$ python3 -q
>>> import numpy as np
>>> from numpy import linalg as LA
>>> np.set_printoptions(precision=1, suppress=True, linewidth=120)
>>> rng = np.random.default_rng(42715)
>>> z = rng.integers(0, 3, 5)
>>> M = np.array([[2, 0, 3, 3, 2],
...     [2, 0, 3, 2, 3],
...     [2, 1, 1, 2, 0],
...     [1, 0, 2, 3, 0],
...     [3, 0, 0, 1, 1]]) * (z[:, None] == z)
>>> M
array([[2, 0, 0, 0, 0],
       [0, 0, 3, 2, 3],
       [0, 1, 1, 2, 0],
       [0, 0, 2, 3, 0],
       [0, 0, 0, 1, 1]])
>>> (M != 0).astype(int)
array([[1, 0, 0, 0, 0],
       [0, 0, 1, 1, 1],
       [0, 1, 1, 1, 0],
       [0, 0, 1, 1, 0],
       [0, 0, 0, 1, 1]])
>>> round(float(LA.det(M)), 1)
-22.0
>>> M @ M
array([[ 4,  0,  0,  0,  0],
       [ 0,  3,  7, 15,  3],
       [ 0,  1,  8, 10,  3],
       [ 0,  2,  8, 13,  0],
       [ 0,  0,  2,  4,  1]])
>>> np.flatnonzero(LA.matrix_power((M != 0) + (M.T != 0) + np.eye(5), 5)[4])
array([1, 2, 3, 4])
>>> other = M + rng.integers(-2, 3, (5, 1)) @ rng.integers(-2, 3, (1, 5))
>>> other
array([[ 2, -4, -4, -2,  0],
       [ 0,  2,  5,  3,  3],
       [ 0, -3, -3,  0,  0],
       [ 0, -2,  0,  2,  0],
       [ 0,  0,  0,  1,  1]])
>>> np.abs(other - M).sum(axis=1)
array([10,  5, 10,  5,  0])
>>> other = np.array([[-2, 1, 1], [0, 0, -1], [-2, -2, 1], [1, -1, 0], [1, 0, 2]])
>>> np.vstack([M, other.T]).shape
(8, 5)
>>> LA.matrix_rank(M @ other)
np.int64(3)
>>> M @ other
array([[-4,  2,  2],
       [-1, -8,  9],
       [ 0, -4,  0],
       [-1, -7,  2],
       [ 2, -1,  2]])
>>> np.einsum("ij,ij->i", M, M)
array([ 4, 22,  6, 13,  2])
>>> np.einsum("ik,kj->ij", M, other)
array([[-4,  2,  2],
       [-1, -8,  9],
       [ 0, -4,  0],
       [-1, -7,  2],
       [ 2, -1,  2]])
>>> other.T @ M.T
array([[-4, -1,  0, -1,  2],
       [ 2, -8, -4, -7, -1],
       [ 2,  9,  0,  2,  2]])
>>> np.einsum("ij->j", M)
array([2, 1, 6, 8, 4])
>>> LA.matrix_rank(np.vstack([M, other.T]))
np.int64(5)
>>> other = np.array([[1, 0, 3], [0, 2, 2], [3, 0, 3], [0, 2, 0]])
>>> W0 = other.T @ other
>>> W0
array([[10,  0, 12],
       [ 0,  8,  4],
       [12,  4, 22]])
>>> # symmetric, so the eigenvalues are real
>>> evals, V = LA.eigh(W0)
>>> vec = np.array([3, 4, 1])
>>> round(vec @ W0 @ vec / (vec @ vec), 1), round(float(evals[0]), 1), np.round(evals[-1], 1)
(np.float64(13.2), 1.8, np.float64(29.9))
>>> LA.eigvalsh(W0[1:, 1:])
array([ 6.9, 23.1])
>>> np.round(V * np.maximum(evals, 0) @ V.T, 1) + 0
array([[10.,  0., 12.],
       [ 0.,  8.,  4.],
       [12.,  4., 22.]])
>>> V * np.sqrt(evals) @ V.T
array([[ 2.6, -0.2,  1.7],
       [-0.2,  2.8,  0.6],
       [ 1.7,  0.6,  4.3]])
>>> m1 = np.array([[0, 0, 0, 0, 0, 0],
...     [0, 0, 0, -2, 0, 0],
...     [-2, 0, 0, 0, 0, 0],
...     [0, 0, 0, 0, 0, 0],
...     [0, 0, 0, 0, 0, 0],
...     [0, 0, 0, 0, 0, 1]])
>>> np.flatnonzero(LA.matrix_power((m1 != 0) + (m1.T != 0) + np.eye(6), 6)[5])
array([5])
>>> U, s, Vt = LA.svd(m1, full_matrices=False)
>>> np.cumsum(s ** 2) / np.sum(s ** 2)
array([0.4, 0.9, 1. , 1. , 1. , 1. ])
>>> (s > 1e-8).sum()
np.int64(3)
>>> s = 5 * 0.7 ** np.arange(3)
>>> Q, _ = LA.qr(np.array([[0.8, -1.8, 0.1], [0.3, -0.7, -0.4], [0.6, 0.1, 0.3]]))
>>> X = rng.normal(size=(33, 3)) * s @ Q
>>> X
array([[  2.9,  -0.4,  -0.4],
       [ -1.7,  -2.5,  -3.7],
       [-12.4,  -4.5,  -2.2],
       [  3.3,  -1.1,  -0.2],
       [ -4.6,  -3.1,  -2.7],
       [ -2.2,   0.3,  -3.9],
       [  5.7,   4.9,   7.1],
       [  5. ,   3.4,  -4. ],
       [  6.6,   3.6,   2.7],
       [  0.3,   2.8,  -4.6],
       [  8.8,   0.2,  -0.9],
       [ -1.2,  -2.8,   5.5],
       [  1.7,  -0.9,  -1.5],
       [ -0.9,   4.3,   7.6],
       [  1.3,  -0.8,  -1.9],
       [ -1.3,   4.5,   1.6],
       [ -4.6,  -5.8,  -7.1],
       [  0.6,  -3.9,   7.5],
       [ -0.6,  -2.8,   0.6],
       [ -1.5,  -1.4,   0.8],
       [ -0.1,  -0.4,   5.8],
       [  1.9,   2.7,  -1.1],
       [ -3.4,   2.1,  -0.3],
       [ -0.8,   0.9,  -0.4],
       [ -0.4,  -0.5,  -3.7],
       [ -0.7,   3.1,  -3.2],
       [ -0.3,  -1.5,   2.7],
       [  7.6,   4.7,   2.6],
       [  3.8,   2.5,  -1.1],
       [  5.1,   0.6,  -2. ],
       [  5.3,   3.3,   1.9],
       [  5.9,  -0.1,   3.4],
       [  4.5,   1. ,   2.9]])
>>> Ac = X - X.mean(axis=0)
>>> V = LA.svd(Ac)[2][:2]
>>> other = Ac - Ac @ V.T @ V
>>> LA.norm(other, axis=1).round(6).argmax()
np.int64(15)
>>> np.diag(V.T @ V)
array([0.8, 0.2, 1. ])
>>> vec = np.array([2, 2, 2])
>>> rhs = X @ vec
>>> c, lr = np.zeros(3), 1 / LA.norm(X, 2) ** 2
>>> for i in range(150):
...     c -= lr * X.T @ (X @ c - rhs)
...     if i % 50 == 0: print(i, round(LA.norm(X @ c - rhs), 1))
... 
0 11.5
50 0.0
100 0.0
>>> round(LA.cond(X), 1)
np.float64(2.3)
>>> c
array([2., 2., 2.])
>>> A = np.array([[-1, 0, 0, 0, 0],
...     [0, -3, 0, 0, 0],
...     [0, 0, 2, 0, 0],
...     [0, 0, 0, 2, 0],
...     [0, 0, 0, 0, 2]])
>>> # triangular: eigenvalues sit on the diagonal
>>> U, s, Vt = LA.svd(A, full_matrices=False)
>>> np.abs(Vt[0])
array([0., 1., 0., 0., 0.])
>>> round(np.sqrt((s ** 2).sum()), 1), round(float(LA.norm(A)), 1)
(np.float64(4.7), 4.7)
>>> np.abs(U[:, 0]).round(6).argmax()
np.int64(1)
>>> np.cumsum(s ** 2) / np.sum(s ** 2)
array([0.4, 0.6, 0.8, 1. , 1. ])
>>> U.shape, s.shape, Vt.shape
((5, 5), (5,), (5, 5))
>>> s
array([3., 2., 2., 2., 1.])
>>> Vt @ Vt.T
array([[1., 0., 0., 0., 0.],
       [0., 1., 0., 0., 0.],
       [0., 0., 1., 0., 0.],
       [0., 0., 0., 1., 0.],
       [0., 0., 0., 0., 1.]])
>>> other = np.array([[3, 2], [1, 0], [0, 1], [1, 0], [2, 0]])
>>> LA.matrix_rank(np.vstack([A, other.T]))
np.int64(5)
>>> other.T @ A.T
array([[-3, -3,  0,  2,  4],
       [-2,  0,  2,  0,  0]])
>>> np.einsum("ik,kj->ij", A, other)
array([[-3, -2],
       [-3,  0],
       [ 0,  2],
       [ 2,  0],
       [ 4,  0]])
>>> np.einsum("ij->j", A)
array([-1, -3,  2,  2,  2])
>>> np.einsum("ij,ij->i", A, A)
array([1, 9, 4, 4, 4])
>>> other = LA.invert(A)
Traceback (most recent call last):
  File "<python-input-69>", line 1, in <module>
    other = LA.invert(A)
            ^^^^^^^^^
AttributeError: module 'numpy.linalg' has no attribute 'invert'
>>> other = A ** -1
Traceback (most recent call last):
  File "<python-input-70>", line 1, in <module>
    other = A ** -1
            ~~^^~~~
ValueError: Integers to negative integer powers are not allowed.
>>> other = LA.inv(A)
>>> LA.inv(other)
array([[-1., -0., -0., -0., -0.],
       [-0., -3., -0., -0., -0.],
       [ 0.,  0.,  2.,  0.,  0.],
       [ 0.,  0.,  0.,  2.,  0.],
       [ 0.,  0.,  0.,  0.,  2.]])
>>> np.allclose(other, A.T)
False
>>> (np.abs(other) > 1e-9).astype(int)
array([[1, 0, 0, 0, 0],
       [0, 1, 0, 0, 0],
       [0, 0, 1, 0, 0],
       [0, 0, 0, 1, 0],
       [0, 0, 0, 0, 1]])
>>> LA.det(A) * other
array([[-24.,  -0.,  -0.,  -0.,  -0.],
       [ -0.,  -8.,  -0.,  -0.,  -0.],
       [  0.,   0.,  12.,   0.,   0.],
       [  0.,   0.,   0.,  12.,   0.],
       [  0.,   0.,   0.,   0.,  12.]])
>>> A @ other
array([[1., 0., 0., 0., 0.],
       [0., 1., 0., 0., 0.],
       [0., 0., 1., 0., 0.],
       [0., 0., 0., 1., 0.],
       [0., 0., 0., 0., 1.]])
>>> round(LA.cond(A), 1)
np.float64(3.0)
>>> z = rng.permutation(5)
>>> other = M[:, z] * rng.choice([-1, 1], 5)
>>> other
array([[-2,  0,  0,  0,  0],
       [ 0,  2,  0, -3,  3],
       [ 0,  2,  1,  0,  1],
       [ 0,  3,  0,  0,  2],
       [ 0,  1,  0, -1,  0]])
>>> U, _, Vt = LA.svd(M.T @ other)
>>> z
array([0, 3, 1, 4, 2])
>>> U, s, Vt = LA.svd(other, full_matrices=False)
>>> np.allclose(U * s @ Vt, other)
True
>>> np.abs(Vt[0])
array([0. , 0.7, 0.1, 0.4, 0.6])
>>> s / s[0]
array([1. , 0.4, 0.3, 0.2, 0.1])
>>> mat = np.loadtxt("sample0.csv", delimiter=",")
>>> mat
array([[-1., -2.,  2., -3.],
       [ 1.,  0., -1., -1.],
       [-1.,  2.,  2., -2.],
       [ 2., -1.,  3., -1.],
       [-1.,  2.,  3., -2.],
       [-4.,  0.,  2.,  1.],
       [-2., -2.,  5.,  3.],
       [-4., -3.,  5.,  6.],
       [-2., -3.,  4.,  6.],
       [-1., -3.,  5.,  4.],
       [-2., -2.,  6.,  3.],
       [-3., -4.,  4.,  2.],
       [-4., -3.,  4.,  4.],
       [-1., -3.,  3.,  6.]])
>>> vec = np.array([6, 9, 7, 1])
>>> rhs = mat @ vec
>>> LA.lstsq(mat, rhs)[0]
array([6., 9., 7., 1.])
>>> rhs = rhs + 0.3 * rng.normal(size=14)
>>> rhs
array([-12.8,  -1.9,  24. ,  23.5,  30.8,  -8.7,   7.7, -10.2,  -5. ,   6.4,  14.9, -24.2, -19.2,  -5.8])
>>> c, *_ = LA.lstsq(mat, rhs)
>>> [round(float(LA.norm(LA.solve(mat.T @ mat + lam * np.eye(4), mat.T @ rhs))), 2) for lam in (0, 1, 10, 100)]
[12.94, 12.28, 8.55, 2.41]
>>> c
array([6.1, 9. , 7. , 1. ])
